$ python -q
>>> import numpy as np
>>> from numpy import linalg as LA
>>> np.set_printoptions(precision=3, suppress=True, linewidth=100, floatmode="fixed")
>>> feats = np.array([[5, 1, 0, 0, 0, 0],
...     [-2, -4, 0, 0, 0, 0],
...     [4, 0, 0, 0, 0, 0],
...     [0, 0, 5, 1, 0, 0],
...     [0, 0, -2, -4, 0, 0],
...     [0, 0, 4, 0, 0, 0],
...     [0, 0, 0, 0, 5, 1],
...     [0, 0, 0, 0, -2, -4],
...     [0, 0, 0, 0, 4, 0]])
>>> other = feats / np.sqrt((feats ** 2).mean(axis=1, keepdims=True))
>>> LA.matrix_rank(other) == LA.matrix_rank(feats)
np.True_
>>> LA.norm(other, axis=1)
array([2.449, 2.449, 2.449, 2.449, 2.449, 2.449, 2.449, 2.449, 2.449])
>>> LA.matrix_rank(feats - feats.mean(axis=1, keepdims=True))
np.int64(5)
>>> x0 = np.array([-2, 2, 1, 3, -3, 0])
>>> rhs = feats @ x0
>>> c, lr = np.zeros(6), 1 / LA.norm(feats, 2) ** 2
>>> for i in range(4):
...     c -= lr * feats.T @ (feats @ c - rhs)
...     if i % 1 == 0: print(i, round(LA.norm(feats @ c - rhs), 3))
... 
0 9.775
1 7.455
2 5.685
3 4.335
>>> c
array([-1.679,  1.184,  1.300,  2.236, -2.864, -0.345])
>>> np.round(LA.cond(feats), 3)
np.float64(2.052)
>>> x0 = np.array([1, 0, 0, 5, -2, -5])
>>> a = np.maximum(feats @ x0, 0)
>>> np.flatnonzero(a > 1e-9)
array([0, 2, 3, 7])
>>> np.maximum(feats @ x0, 0) - np.maximum(-feats @ x0, 0)
array([  5,  -2,   4,   5, -20,   0, -15,  24,  -8])
>>> a
array([ 5,  0,  4,  5,  0,  0,  0, 24,  0])
>>> feats.T @ a
array([ 41,   5,  25,   5, -48, -96])
>>> np.tanh(feats @ x0)
array([ 1.000, -0.964,  0.999,  1.000, -1.000,  0.000, -1.000,  1.000, -1.000])
>>> feats * (a > 1e-9)[:, None]
array([[ 5,  1,  0,  0,  0,  0],
       [ 0,  0,  0,  0,  0,  0],
       [ 4,  0,  0,  0,  0,  0],
       [ 0,  0,  5,  1,  0,  0],
       [ 0,  0,  0,  0,  0,  0],
       [ 0,  0,  0,  0,  0,  0],
       [ 0,  0,  0,  0,  0,  0],
       [ 0,  0,  0,  0, -2, -4],
       [ 0,  0,  0,  0,  0,  0]])
>>> Q, R = LA.qr(feats)
>>> np.abs(np.diag(R))
array([6.708, 3.639, 6.708, 3.639, 6.708, 3.639])
>>> Q.shape, R.shape
((9, 6), (6, 6))
>>> data = np.load("dump.npy")
>>> data
array([[ 1,  0,  0],
       [-5,  1,  0],
       [ 1,  2,  1]])
>>> # triangular: eigenvalues sit on the diagonal
>>> round(np.log10(LA.cond(data)))
2
>>> LA.cond(data) > 100
np.False_
>>> LA.matrix_rank(data, rtol=0.1)
np.int64(2)
>>> np.abs(LA.svd(data)[2][-1])
array([0.079, 0.411, 0.908])
>>> U, sv, VT = LA.svd(data)
>>> sv
array([5.237, 2.360, 0.081])
>>> np.argmax(sv[:-1] / (sv[1:] + 1e-6)) + 1
np.int64(2)
>>> other = U[:, :2] @ np.diag(sv[:2]) @ VT[:2]
>>> other
array([[ 0.994, -0.033,  0.072],
       [-5.001,  0.994,  0.013],
       [ 1.000,  2.002,  0.995]])
>>> np.round(LA.norm(data - other) / LA.norm(data), 3)
np.float64(0.014)
>>> x0 = np.array([2, 3, -3])
>>> other @ (2 * x0)
array([  3.347, -14.120,  10.049])
>>> (other * x0).sum(axis=1)
array([ 1.673, -7.060,  5.024])
>>> other @ np.ones(3)
array([ 1.033, -3.994,  3.998])
>>> LA.norm(other @ x0) <= LA.norm(other, 2) * LA.norm(x0) + 1e-9
np.True_
>>> (other @ x0).argmax()
np.int64(2)
>>> W0 = np.load("case14.npy")
>>> W0
array([[-0.100,  0.000,  0.300],
       [-0.800,  2.400,  1.900],
       [ 1.700,  0.500,  0.000]])
>>> evals, V = LA.eig(W0)
>>> evals
array([-0.937,  0.484,  2.753])
>>> rng = np.random.default_rng(9846)
>>> z = rng.permutation(3)
>>> z
array([0, 1, 2])
>>> other = W0[z][:, z]
>>> round(LA.det(other), 3), round(LA.det(W0[z]), 3)
(np.float64(-1.249), np.float64(-1.249))
>>> other
array([[-0.100,  0.000,  0.300],
       [-0.800,  2.400,  1.900],
       [ 1.700,  0.500,  0.000]])
>>> np.allclose(other, W0)
True
>>> r0 = np.array([2, -2, 0])
>>> g = np.array([2, 3, 2, 1, 3])
>>> F = np.outer(r0, g)
>>> F
array([[ 4,  6,  4,  2,  6],
       [-4, -6, -4, -2, -6],
       [ 0,  0,  0,  0,  0]])
>>> other = F[0, 0] * F[1:] - np.outer(F[1:, 0], F[0])
>>> other
array([[0, 0, 0, 0, 0],
       [0, 0, 0, 0, 0]])
>>> LA.matrix_rank(other), LA.matrix_rank(F)
(np.int64(0), np.int64(1))
>>> mat = np.array([[-2.0, -3.0, -3.0, 0.0, 0.0, 0.0],
...     [-3.0, -2.0, -3.0, 0.0, 0.0, 0.0],
...     [-3.0, -3.0, -2.0, 0.0, 0.0, 0.0],
...     [0.0, 0.0, 0.0, -2.0, -3.0, -3.0],
...     [0.0, 0.0, 0.0, -3.0, -2.0, -3.0],
...     [0.0, 0.0, 0.0, -3.0, -3.0, -2.0]])
>>> x0 = np.array([0, 0, 3, 2, 3, 2])
>>> rhs = mat @ x0
>>> rhs
array([ -9.000,  -9.000,  -6.000, -19.000, -18.000, -19.000])
>>> np.round(LA.solve(mat, rhs), 3) + 0
array([0.000, 0.000, 3.000, 2.000, 3.000, 2.000])
>>> np.round(LA.solve(mat, mat[:, 4]), 3) + 0
array([0.000, 0.000, 0.000, 0.000, 1.000, 0.000])
>>> LA.solve(mat, rhs + mat[:, 2])
array([-0.000, -0.000,  4.000,  2.000,  3.000,  2.000])
>>> G = mat.T @ mat
>>> G
array([[22.000, 21.000, 21.000,  0.000,  0.000,  0.000],
       [21.000, 22.000, 21.000,  0.000,  0.000,  0.000],
       [21.000, 21.000, 22.000,  0.000,  0.000,  0.000],
       [ 0.000,  0.000,  0.000, 22.000, 21.000, 21.000],
       [ 0.000,  0.000,  0.000, 21.000, 22.000, 21.000],
       [ 0.000,  0.000,  0.000, 21.000, 21.000, 22.000]])
>>> (mat @ mat.T).shape
(6, 6)
>>> np.allclose(G, G.T)
True
>>> r0 = np.array([3, 0, 3, 0, 0, 3])
>>> other = mat + np.outer(r0, np.eye(6)[3])
>>> LA.matrix_rank(other - mat)
np.int64(1)
>>> other = np.array([[7, 7], [5, 8]])
>>> W2 = np.kron(other, W0)
>>> W2.shape
(6, 6)
>>> other = mat + rng.integers(-2, 3, (6, 2)) @ rng.integers(-2, 3, (2, 6))
>>> other
array([[-8.000, -2.000,  1.000,  4.000, -3.000,  0.000],
       [-5.000, -1.000, -3.000,  2.000,  1.000,  0.000],
       [-3.000, -5.000,  2.000, -2.000, -6.000,  0.000],
       [-8.000,  2.000,  4.000,  4.000, -5.000, -3.000],
       [ 4.000, -1.000, -2.000, -6.000, -1.000, -3.000],
       [ 8.000, -2.000, -4.000, -9.000, -1.000, -2.000]])
>>> np.round(LA.svd(other - mat, compute_uv=False), 3) + 0
array([19.030,  8.053,  0.000,  0.000,  0.000,  0.000])
>>> Q, _ = LA.qr(np.array([[1.1, 1.2, 0.7], [1.2, 1.4, 1.4], [2.7, 0.3, 0.7]]))
>>> V, _ = LA.qr(np.array([[1.5, -0.8, 0.2, -0.7, -0.3, -0.7],
...     [0.0, 0.9, -1.8, 0.3, -0.8, 0.1],
...     [0.4, 0.2, 0.0, -0.4, 0.6, -1.1],
...     [-0.2, -0.6, -0.4, 0.3, 0.2, 0.4],
...     [-0.5, -0.1, -1.5, 0.1, 1.0, -1.7],
...     [0.9, 0.2, -1.2, 0.9, 0.7, 1.5]]))
>>> sv = 3 * 0.7 ** np.arange(3)
>>> A = Q[:, :3] * sv @ V[:3]
>>> A
array([[ 1.077,  0.655, -0.455, -1.142, -0.143,  0.737],
       [ 0.711,  0.331, -0.792, -0.451, -1.563, -0.491],
       [ 2.050, -1.668,  0.151, -0.671, -0.063, -0.560]])
>>> np.diff(A, axis=0)
array([[-0.366, -0.324, -0.337,  0.691, -1.420, -1.229],
       [ 1.339, -1.999,  0.943, -0.220,  1.500, -0.069]])
>>> np.count_nonzero(A)
np.int64(18)
>>> A.mean(axis=0)
array([ 1.279, -0.227, -0.366, -0.755, -0.590, -0.105])
>>> np.unravel_index(np.abs(A).argmax(), A.shape)
(np.int64(2), np.int64(0))
>>> A.sum(axis=0)
array([ 3.838, -0.682, -1.097, -2.265, -1.769, -0.315])
>>> np.round(LA.norm(A), 3)
np.float64(3.946)
>>> A.shape
(3, 6)
